% python3 -q
>>> import numpy as np
>>> np.set_printoptions(precision=2, suppress=True, linewidth=140, sign=" ")
>>> mat = np.arange(48).reshape(6, 8) + 4
>>> print(mat)
[[  4   5   6   7   8   9  10  11]
 [ 12  13  14  15  16  17  18  19]
 [ 20  21  22  23  24  25  26  27]
 [ 28  29  30  31  32  33  34  35]
 [ 36  37  38  39  40  41  42  43]
 [ 44  45  46  47  48  49  50  51]]
>>> rank = np.linalg.matrix_rank(mat)
>>> print(rank)
2
>>> ns = np.linalg.svd(mat)[2][rank:].T
>>> print(ns.shape)
(8, 6)
>>> print(np.linalg.matrix_rank(mat.T @ mat), np.linalg.matrix_rank(mat @ mat.T))
2 2
>>> print([int(np.linalg.matrix_rank(mat[:, :j + 1])) for j in range(8)])
[1, 2, 2, 2, 2, 2, 2, 2]
>>> print(np.allclose(mat @ ns, 0))
True
>>> u = np.array([3, 8, 4, 3, 7])
>>> rng = np.random.default_rng(364)
>>> A = np.outer(rng.normal(size=12), u) + 0.1 * rng.normal(size=(12, 5))
>>> print(A)
[[ -0.97  -2.74  -1.15  -1.07  -2.36]
 [ -3.35  -9.09  -4.47  -3.32  -7.97]
 [ -0.2   -0.97  -0.38  -0.2   -0.67]
 [  4.78  12.69   6.35   4.73  11.05]
 [  1.4    3.87   1.98   1.47   3.24]
 [  2.17   6.04   2.95   2.34   5.32]
 [ -1.79  -5.1   -2.51  -2.02  -4.4 ]
 [ -6.04 -16.47  -8.09  -6.1  -14.28]
 [ -1.59  -4.1   -1.91  -1.53  -3.65]
 [ -0.62  -1.82  -0.93  -0.8   -1.74]
 [  0.24   0.3    0.17   0.2    0.33]
 [ -3.15  -8.55  -4.44  -3.23  -7.5 ]]
>>> lab = A[:, 3] > np.median(A[:, 3])
>>> u = A[lab].mean(axis=0) - A[~lab].mean(axis=0)
>>> print(lab.astype(int))
[ 0  0  1  1  1  1  0  0  0  1  1  0]
>>> print(np.argsort(-np.abs(u).round(6), kind="stable"))
[ 1  4  2  3  0]
>>> B = np.c_[A[:, :4] @ np.array([[-3, -2, 4, 1], [-5, -5, -3, -4], [-5, -4, 3, -2], [-5, 2, 3, -2]]), np.array([8, 8, 3, 6, 8, 5, 6, 5, 8, 4, 0, 2])]
>>> print(B)
[[  27.68   18.09   -2.32   14.41    8.  ]
 [  94.43   63.36   -9.52   48.57    8.  ]
 [   8.32    6.35    0.4     4.84    3.  ]
 [-133.18  -88.92   14.29  -68.14    6.  ]
 [ -40.8   -27.11    4.34  -20.98    8.  ]
 [ -63.14  -41.67    6.43  -32.56    5.  ]
 [  53.49   35.06   -5.45   27.66    6.  ]
 [ 171.41  114.58  -17.31   88.22    5.  ]
 [  42.47   28.27   -4.37   21.7     8.  ]
 [  19.64   12.51   -2.2    10.13    4.  ]
 [  -4.06   -2.26    1.19   -1.68    0.  ]
 [  90.52   60.33   -9.98   46.36    2.  ]]
>>> print(np.linalg.matrix_rank(B))
5
>>> print(np.round(np.linalg.lstsq(A, B[:, 0])[0], 2) + 0)
[-3. -5. -5. -5.  0.]
